% ipython --no-banner

In [1]: import numpy as np

In [2]: import numpy.linalg as la

In [3]: np.set_printoptions(precision=3, suppress=True, linewidth=140)

In [4]: J = np.array([[-1.2, 0.3, 1.1, 0.6, 0.9, 1.0, -0.9, 0.7, -1.8],
   ...:     [0.1, -0.6, 1.9, 0.3, 1.0, -0.4, 1.6, 1.4, -0.6],
   ...:     [-0.1, -0.5, -0.6, 2.0, 0.0, -1.6, -0.8, 0.7, 1.9],
   ...:     [0.5, 0.3, -0.5, 1.9, 0.2, -1.1, 1.2, -0.2, 1.4],
   ...:     [1.6, 0.9, -0.7, 0.3, -0.9, -0.6, 0.2, 0.3, 0.3],
   ...:     [-0.4, -0.5, 0.6, -1.6, -0.2, -0.8, 0.3, -0.8, -0.5],
   ...:     [1.6, -1.4, 0.1, -1.8, -0.1, -1.5, 0.5, -0.9, -0.8],
   ...:     [-0.8, 1.4, -0.2, 0.3, 1.3, -0.4, -2.2, -0.3, 0.6],
   ...:     [-0.2, -0.5, 0.8, -1.6, -0.3, 0.0, -0.4, 1.0, -0.4]])

In [5]: J[:, 1] *= 3

In [6]: J
Out[6]: 
array([[-1.2,  0.9,  1.1,  0.6,  0.9,  1. , -0.9,  0.7, -1.8],
       [ 0.1, -1.8,  1.9,  0.3,  1. , -0.4,  1.6,  1.4, -0.6],
       [-0.1, -1.5, -0.6,  2. ,  0. , -1.6, -0.8,  0.7,  1.9],
       [ 0.5,  0.9, -0.5,  1.9,  0.2, -1.1,  1.2, -0.2,  1.4],
       [ 1.6,  2.7, -0.7,  0.3, -0.9, -0.6,  0.2,  0.3,  0.3],
       [-0.4, -1.5,  0.6, -1.6, -0.2, -0.8,  0.3, -0.8, -0.5],
       [ 1.6, -4.2,  0.1, -1.8, -0.1, -1.5,  0.5, -0.9, -0.8],
       [-0.8,  4.2, -0.2,  0.3,  1.3, -0.4, -2.2, -0.3,  0.6],
       [-0.2, -1.5,  0.8, -1.6, -0.3,  0. , -0.4,  1. , -0.4]])

In [7]: np.abs(la.svd(J)[2][-1])
Out[7]: array([0.297, 0.017, 0.704, 0.171, 0.261, 0.222, 0.253, 0.366, 0.267])

In [8]: round(float(la.norm(J, 2) / la.norm(J)), 3)
Out[8]: 0.722

In [9]: la.cond(J) > 100
Out[9]: np.True_

In [10]: u = np.array([0, 3, -1, 2, 2, 0, -1, 0, 3])

In [11]: B = J + np.outer(u, np.eye(9)[8])

In [12]: la.matrix_rank(B - J)
Out[12]: np.int64(1)

In [13]: B
Out[13]: 
array([[-1.2,  0.9,  1.1,  0.6,  0.9,  1. , -0.9,  0.7, -1.8],
       [ 0.1, -1.8,  1.9,  0.3,  1. , -0.4,  1.6,  1.4,  2.4],
       [-0.1, -1.5, -0.6,  2. ,  0. , -1.6, -0.8,  0.7,  0.9],
       [ 0.5,  0.9, -0.5,  1.9,  0.2, -1.1,  1.2, -0.2,  3.4],
       [ 1.6,  2.7, -0.7,  0.3, -0.9, -0.6,  0.2,  0.3,  2.3],
       [-0.4, -1.5,  0.6, -1.6, -0.2, -0.8,  0.3, -0.8, -0.5],
       [ 1.6, -4.2,  0.1, -1.8, -0.1, -1.5,  0.5, -0.9, -1.8],
       [-0.8,  4.2, -0.2,  0.3,  1.3, -0.4, -2.2, -0.3,  0.6],
       [-0.2, -1.5,  0.8, -1.6, -0.3,  0. , -0.4,  1. ,  2.6]])

In [14]: vec = np.array([2, 5, 1, 0, 1, 4, 5, 5, 2])

In [15]: J @ np.eye(9)[3]
Out[15]: array([ 0.6,  0.3,  2. ,  1.9,  0.3, -1.6, -1.8,  0.3, -1.6])

In [16]: np.einsum("ij,j->i", J, vec)
Out[16]: array([  3.5,   6.3, -11.4,   8.6,  15.8, -14.6, -27.4,   7.6,  -5.2])

In [17]: la.norm(J @ vec) <= la.norm(J, 2) * la.norm(vec) + 1e-9
Out[17]: np.True_

In [18]: J * vec
Out[18]: 
array([[ -2.4,   4.5,   1.1,   0. ,   0.9,   4. ,  -4.5,   3.5,  -3.6],
       [  0.2,  -9. ,   1.9,   0. ,   1. ,  -1.6,   8. ,   7. ,  -1.2],
       [ -0.2,  -7.5,  -0.6,   0. ,   0. ,  -6.4,  -4. ,   3.5,   3.8],
       [  1. ,   4.5,  -0.5,   0. ,   0.2,  -4.4,   6. ,  -1. ,   2.8],
       [  3.2,  13.5,  -0.7,   0. ,  -0.9,  -2.4,   1. ,   1.5,   0.6],
       [ -0.8,  -7.5,   0.6,  -0. ,  -0.2,  -3.2,   1.5,  -4. ,  -1. ],
       [  3.2, -21. ,   0.1,  -0. ,  -0.1,  -6. ,   2.5,  -4.5,  -1.6],
       [ -1.6,  21. ,  -0.2,   0. ,   1.3,  -1.6, -11. ,  -1.5,   1.2],
       [ -0.4,  -7.5,   0.8,  -0. ,  -0.3,   0. ,  -2. ,   5. ,  -0.8]])
